In [1]: import numpy as np

In [2]: np.set_printoptions(precision=2, suppress=True, linewidth=160, legacy="1.25")

In [3]: def rnd(a):
   ...:     return np.round(a, 2) + 0
   ...: 

In [4]: mat = np.loadtxt("case10.csv", delimiter=",")

In [5]: mat
Out[5]: 
array([[ -5.26,  -5.86,  -1.24, -10.61],
       [ -4.66,  -5.87,   0.62,  -7.52],
       [ -8.76,  -6.5 ,   2.02,  -8.73],
       [ -6.28,  -5.62,  -0.34,  -9.42],
       [ -5.36,  -8.02,  -1.06,  -9.47],
       [ -5.7 ,  -6.55,  -0.81,  -9.79],
       [ -5.16,  -6.52,   0.05,  -9.45],
       [ -7.1 ,  -6.59,  -0.71,  -9.49],
       [ -6.48,  -6.26,  -1.44,  -8.54],
       [ -6.12,  -6.15,  -0.5 ,  -8.07],
       [ -5.66,  -6.32,  -0.49,  -8.92],
       [ -7.  ,  -5.28,  -0.23,  -8.74],
       [ -5.66,  -5.88,   0.11,  -8.86],
       [ -5.11,  -7.92,  -0.26,  -8.54],
       [ -6.36,  -4.38,   1.01,  -9.64],
       [ -7.25,  -6.93,  -1.27,  -8.04],
       [ -4.55,  -6.69,  -0.65,  -8.79],
       [ -7.14,  -5.59,  -0.45,  -6.73],
       [ -4.31,  -5.55,  -0.53,  -7.77],
       [ -6.78,  -5.71,   0.55,  -8.1 ],
       [ -5.96,  -5.47,   0.97,  -8.82],
       [ -5.1 ,  -2.76,   0.35,  -7.5 ],
       [ -6.56,  -4.91,   0.79,  -8.56],
       [ -5.3 ,  -7.08,  -0.06, -10.42],
       [ -4.59,  -7.27,   0.94,  -9.56],
       [ -4.83,  -5.8 ,  -1.39, -10.31]])

In [6]: M2 = np.c_[mat[:, :2] @ np.array([[3, 4], [1, 4]]), np.array([0, 2, 3, 1, 1, 1, 0, 0, 3, 2, 0, 2, 2, 2, 2, 3, 2, 3, 0, 3, 2, 1, 1, 2, 3, 3])]

In [7]: rnd(M2)
Out[7]: 
array([[-21.64, -44.48,   0.  ],
       [-19.85, -42.12,   2.  ],
       [-32.78, -61.04,   3.  ],
       [-24.46, -47.6 ,   1.  ],
       [-24.1 , -53.52,   1.  ],
       [-23.65, -49.  ,   1.  ],
       [-22.  , -46.72,   0.  ],
       [-27.89, -54.76,   0.  ],
       [-25.7 , -50.96,   3.  ],
       [-24.51, -49.08,   2.  ],
       [-23.3 , -47.92,   0.  ],
       [-26.28, -49.12,   2.  ],
       [-22.86, -46.16,   2.  ],
       [-23.25, -52.12,   2.  ],
       [-23.46, -42.96,   2.  ],
       [-28.68, -56.72,   3.  ],
       [-20.34, -44.96,   2.  ],
       [-27.01, -50.92,   3.  ],
       [-18.48, -39.44,   0.  ],
       [-26.05, -49.96,   3.  ],
       [-23.35, -45.72,   2.  ],
       [-18.06, -31.44,   1.  ],
       [-24.59, -45.88,   1.  ],
       [-22.98, -49.52,   2.  ],
       [-21.04, -47.44,   3.  ],
       [-20.29, -42.52,   3.  ]])

In [8]: rnd(np.linalg.norm(np.linalg.qr(mat)[0].T @ M2, axis=0) ** 2 / ((M2 ** 2).sum(axis=0) + 1e-12))
Out[8]: array([1.  , 1.  , 0.77])

In [9]: rnd(np.linalg.norm(M2 - mat @ np.linalg.lstsq(mat, M2)[0], axis=0))
Out[9]: array([0.  , 0.  , 4.91])

In [10]: np.linalg.matrix_rank(np.c_[mat, M2])
Out[10]: 5
